$ python3 -q
>>> import numpy as np
>>> from numpy import linalg as LA
>>> np.set_printoptions(suppress=True, linewidth=120)
>>> def rd(a):
...     return np.round(a, 2) + 0
... 
>>> arr = np.load("sample4.npy")
>>> print(arr)
[[  1  -4  16 -64]
 [  1  -3   9 -27]
 [  1  -2   4  -8]
 [  1  -1   1  -1]
 [  1   0   0   0]
 [  1   1   1   1]
 [  1   2   4   8]
 [  1   3   9  27]
 [  1   4  16  64]]
>>> Q, vecs = LA.qr(arr[:, :1])[0], LA.qr(arr[:, 1:])[0]
>>> sv = LA.svd(Q.T @ vecs, compute_uv=False)
>>> print(rd(LA.norm(Q @ Q.T - vecs @ vecs.T, 2)))
1.0
>>> print((sv > 0.9).sum())
0
>>> print(rd(sv))
[0.75]
>>> rng = np.random.default_rng(1146)
>>> labels = rng.permutation(4)
>>> out = arr[:, labels] * rng.choice([-1, 1], 4)
>>> print(out)
[[  1  64   4 -16]
 [  1  27   3  -9]
 [  1   8   2  -4]
 [  1   1   1  -1]
 [  1   0   0   0]
 [  1  -1  -1  -1]
 [  1  -8  -2  -4]
 [  1 -27  -3  -9]
 [  1 -64  -4 -16]]
>>> left, _, vt = LA.svd(arr.T @ out)
>>> print(rd(left @ vt))
[[ 1.  0.  0.  0.]
 [ 0.  0. -1.  0.]
 [ 0.  0.  0. -1.]
 [ 0. -1.  0.  0.]]
>>> print(rd(LA.lstsq(arr, out)[0]))
[[ 1.  0.  0.  0.]
 [ 0.  0. -1.  0.]
 [ 0.  0.  0. -1.]
 [ 0. -1.  0.  0.]]
>>> P = arr @ LA.solve(arr.T @ arr, arr.T)
>>> print(np.trace(P))
4.0
>>> print(rd(np.diag(P)))
[0.86 0.33 0.37 0.31 0.26 0.31 0.37 0.33 0.86]
>>> print(np.allclose(P @ P, P))
True
>>> vec = np.array([2, 2, 1, 1])
>>> y = arr @ vec
>>> print(rd(LA.pinv(arr) @ arr))
[[1. 0. 0. 0.]
 [0. 1. 0. 0.]
 [0. 0. 1. 0.]
 [0. 0. 0. 1.]]
>>> print(rd(LA.lstsq(arr, y)[0]))
[2. 2. 1. 1.]
>>> print(y)
[-54 -22  -6   0   2   6  18  44  90]
>>> y = y + 0.1 * rng.normal(size=9)
>>> print(rd(y))
[-53.96 -21.74  -6.06   0.04   2.05   5.96  18.    43.95  90.07]
>>> beta, *_ = LA.lstsq(arr, y)
>>> print(rd(LA.norm(y - arr @ beta)))
0.23
>>> print(beta.round())
[2. 2. 1. 1.]
